$ python3 -q
>>> import numpy as np
>>> from numpy import linalg as LA
>>> np.set_printoptions(precision=2, suppress=True, linewidth=120, sign=" ")
>>> E = np.load("case2.npy")
>>> E
array([[ 0.59, -0.64,  0.32,  1.86, -0.99,  1.79,  0.68],
       [-0.23,  1.71, -1.81, -0.04, -1.08, -1.25, -0.15],
       [ 0.22, -1.71,  1.81,  0.03,  1.09,  1.24,  0.14],
       [ 0.48,  0.37, -0.77,  1.91, -1.68,  1.1 ,  0.62],
       [-0.1 , -1.42,  1.71, -1.02,  1.7 ,  0.29, -0.23],
       [-0.59,  0.68, -0.36, -1.85,  0.96, -1.8 , -0.68],
       [ 0.53,  0.11, -0.5 ,  1.96, -1.56,  1.32,  0.66],
       [ 0.42,  0.61, -1.  ,  1.81, -1.77,  0.86,  0.56],
       [-0.47,  1.51, -1.41, -1.  , -0.23, -1.8 , -0.46],
       [ 0.54,  0.01, -0.39,  1.97, -1.5 ,  1.4 ,  0.67],
       [ 0.34, -1.68,  1.69,  0.47,  0.74,  1.53,  0.29],
       [-0.16, -1.31,  1.62, -1.2 ,  1.76,  0.07, -0.3 ],
       [ 0.36,  0.83, -1.22,  1.68, -1.81,  0.6 ,  0.5 ],
       [-0.04,  1.6 , -1.82,  0.61, -1.5 , -0.71,  0.08],
       [-0.57,  1.14, -0.91, -1.53,  0.42, -1.91, -0.61],
       [ 0.59, -0.69,  0.37,  1.84, -0.95,  1.81,  0.68],
       [ 0.59, -0.71,  0.4 ,  1.83, -0.92,  1.82,  0.68],
       [ 0.03, -1.6 ,  1.82, -0.62,  1.51,  0.7 , -0.08],
       [ 0.35,  0.84, -1.22,  1.67, -1.81,  0.59,  0.5 ],
       [ 0.08, -1.64,  1.83, -0.47,  1.42,  0.83, -0.03],
       [-0.16,  1.69, -1.84,  0.21, -1.26, -1.06, -0.06],
       [-0.44,  1.56, -1.49, -0.88, -0.35, -1.75, -0.42],
       [-0.45,  1.54, -1.46, -0.93, -0.3 , -1.77, -0.44],
       [-0.11,  1.66, -1.84,  0.35, -1.35, -0.94, -0.01],
       [-0.25,  1.71, -1.79, -0.12, -1.02, -1.3 , -0.18]])
>>> t3 = np.stack([E, -1 * E, E[::-1]])
>>> LA.matrix_rank(t3)
array([ 2,  2,  2])
>>> LA.matrix_rank(t3.reshape(3, -1))
np.int64(2)
>>> X = np.loadtxt("a.csv", delimiter=",")
>>> X.round(2) + 0
array([[ 1.21,  0.37, -1.61, -0.54,  1.7 , -1.28],
       [-1.78,  1.09, -1.89,  0.95,  0.39, -0.05],
       [ 0.08,  0.83, -2.2 ,  0.04,  1.54, -1.04],
       [-0.46,  0.98, -2.3 ,  0.31,  1.33, -0.83],
       [ 2.11, -0.25, -0.46, -1.02,  1.37, -1.17],
       [-1.85,  1.08, -1.83,  0.98,  0.31,  0.01],
       [-1.92,  1.07, -1.75,  1.01,  0.22,  0.08],
       [ 2.13, -0.28, -0.4 , -1.03,  1.35, -1.15],
       [ 1.27, -1.1 ,  2.19, -0.7 , -0.85,  0.42],
       [ 1.58, -1.11,  2.04, -0.85, -0.59,  0.21],
       [ 1.81,  0.  , -0.96, -0.86,  1.57, -1.26],
       [-2.29,  0.88, -1.07,  1.17, -0.42,  0.55],
       [ 2.34, -0.77,  0.77, -1.18,  0.65, -0.71],
       [-1.97,  0.12,  0.72,  0.94, -1.48,  1.22],
       [ 1.95, -1.06,  1.72, -1.03, -0.19, -0.11],
       [ 0.27,  0.77, -2.15, -0.05,  1.59, -1.1 ],
       [-2.06,  0.2 ,  0.56,  0.99, -1.41,  1.19],
       [ 0.22,  0.79, -2.16, -0.03,  1.58, -1.08],
       [ 0.56, -1.  ,  2.3 , -0.36, -1.28,  0.79],
       [ 1.98, -1.05,  1.69, -1.04, -0.16, -0.13],
       [ 1.74,  0.05, -1.06, -0.82,  1.59, -1.27],
       [-0.65, -0.63,  1.98,  0.25, -1.67,  1.19],
       [-0.67, -0.62,  1.96,  0.26, -1.67,  1.2 ],
       [ 0.84,  0.55, -1.87, -0.34,  1.69, -1.23],
       [-1.22, -0.37,  1.6 ,  0.54, -1.7 ,  1.28]])
>>> # looks like rank 2
>>> gram = np.cov(X, rowvar=False)
>>> np.median(X, axis=0)
array([ 0.27,  0.05, -0.46, -0.05,  0.31, -0.11])
>>> np.corrcoef(X.T)
array([[ 1.  , -0.58,  0.2 , -1.  ,  0.44, -0.6 ],
       [-0.58,  1.  , -0.92,  0.64,  0.48, -0.31],
       [ 0.2 , -0.92,  1.  , -0.28, -0.79,  0.67],
       [-1.  ,  0.64, -0.28,  1.  , -0.37,  0.53],
       [ 0.44,  0.48, -0.79, -0.37,  1.  , -0.98],
       [-0.6 , -0.31,  0.67,  0.53, -0.98,  1.  ]])
>>> np.round(LA.eigvalsh(gram)[::-1], 2) + 0
array([ 5.13,  4.08,  0.  ,  0.  ,  0.  ,  0.  ])
>>> round(np.corrcoef(X[:, 4], X[:, 3])[0, 1], 2)
np.float64(-0.37)
